% python3 -q
>>> import numpy as np
>>> np.set_printoptions(precision=1, suppress=True, linewidth=160)
>>> B = np.array([[-1, 3], [2, 3]])
>>> cent = np.array([[1, -3, 2, 2], [2, 1, 2, -1], [2, 1, 0, 3], [3, 0, 0, 0]])
>>> E = np.block([[B, np.array([[0, 0, 1, 0], [2, 2, 2, 0]])], [np.zeros((4, 2)), cent]])
>>> print(E)
[[-1.  3.  0.  0.  1.  0.]
 [ 2.  3.  2.  2.  2.  0.]
 [ 0.  0.  1. -3.  2.  2.]
 [ 0.  0.  2.  1.  2. -1.]
 [ 0.  0.  2.  1.  0.  3.]
 [ 0.  0.  3.  0.  0.  0.]]
>>> vec = np.array([7, 4, 7, 2, 0, 7])
>>> print(np.einsum("ij,j->i", E, vec))
[ 5. 44. 15.  9. 37. 21.]
>>> print(E @ vec)
[ 5. 44. 15.  9. 37. 21.]
>>> print(np.linalg.norm(E @ vec) <= np.linalg.norm(E, 2) * np.linalg.norm(vec) + 1e-9)
True
>>> print(E @ np.ones(6))
[ 3. 11.  2.  4.  6.  3.]
>>> print(E * vec)
[[-7. 12.  0.  0.  0.  0.]
 [14. 12. 14.  4.  0.  0.]
 [ 0.  0.  7. -6.  0. 14.]
 [ 0.  0. 14.  2.  0. -7.]
 [ 0.  0. 14.  2.  0. 21.]
 [ 0.  0. 21.  0.  0.  0.]]
>>> data = np.loadtxt("w.csv", delimiter=",")
>>> print(data)
[[3. 5. 1. 1.]
 [5. 1. 2. 1.]
 [0. 0. 2. 1.]
 [0. 0. 2. 0.]]
>>> th = np.radians(15)
>>> r_ = np.eye(4)
>>> r_[0, 0] = r_[2, 2] = np.cos(th)
>>> r_[0, 2], r_[2, 0] = -np.sin(th), np.sin(th)
>>> print(r_)
[[ 1.   0.  -0.3  0. ]
 [ 0.   1.   0.   0. ]
 [ 0.3  0.   1.   0. ]
 [ 0.   0.   0.   1. ]]
>>> B = data @ r_.T
>>> print(np.abs(B - data).max(axis=0))
[0.7 0.  1.2 0. ]
>>> print(B)
[[ 2.6  5.   1.7  1. ]
 [ 4.3  1.   3.2  1. ]
 [-0.5  0.   1.9  1. ]
 [-0.5  0.   1.9  0. ]]
>>> q, V = np.linalg.qr(data[:, :2])[0], np.linalg.qr(data[:, 2:])[0]
>>> sigma = np.linalg.svd(q.T @ V, compute_uv=False)
>>> print(round(np.linalg.norm(q @ q.T - V @ V.T, 2), 1))
0.9
>>> print(np.degrees(np.arccos(sigma.clip(0, 1))))
[34.4 71.1]
>>> M = np.loadtxt("arr.csv", delimiter=",")
>>> print(M)
[[ 0.  0.  2. -3. -2. -1.]
 [ 0.  0.  0.  0.  0.  0.]
 [ 2.  0.  0.  0.  0.  0.]
 [-3.  0.  0.  0.  0.  0.]
 [-2.  0.  0.  0.  0.  0.]
 [-1.  0.  0.  0.  0.  0.]]
>>> rng = np.random.default_rng(317)
>>> idx = rng.permutation(6)
>>> print(idx)
[1 4 0 5 2 3]
>>> B = M[idx][:, idx]
>>> print(np.allclose(B, M))
False
>>> print(np.trace(B))
0.0
>>> print(np.diag(B))
[0. 0. 0. 0. 0. 0.]
>>> print(B)
[[ 0.  0.  0.  0.  0.  0.]
 [ 0.  0. -2.  0.  0.  0.]
 [ 0. -2.  0. -1.  2. -3.]
 [ 0.  0. -1.  0.  0.  0.]
 [ 0.  0.  2.  0.  0.  0.]
 [ 0.  0. -3.  0.  0.  0.]]
>>> B = np.array([[-1, -2], [3, 2], [3, 3], [0, -1], [2, 2], [1, -1]])
>>> print(np.einsum("ik,kj->ji", M, B))
[[ 1.  0. -2.  3.  2.  1.]
 [ 6.  0. -4.  6.  4.  2.]]
>>> print(np.einsum("ij->j", M))
[-4.  0.  2. -3. -2. -1.]
>>> print(np.linalg.matrix_rank(M @ B))
2
>>> U, sigma, Vh = np.linalg.svd(M)
>>> print(sigma.round(1) + 0)
[4.2 4.2 0.  0.  0.  0. ]
>>> print(np.argmax(sigma[:-1] / (sigma[1:] + 1e-6)) + 1)
2
>>> B = U[:, :2] @ np.diag(sigma[:2]) @ Vh[:2]
>>> print(round(np.abs(M - B).max(), 1))
0.0
>>> print(round(np.linalg.norm(M - B) / np.linalg.norm(M), 1))
0.0
>>> print(np.linalg.matrix_rank(M, rtol=0.05))
2
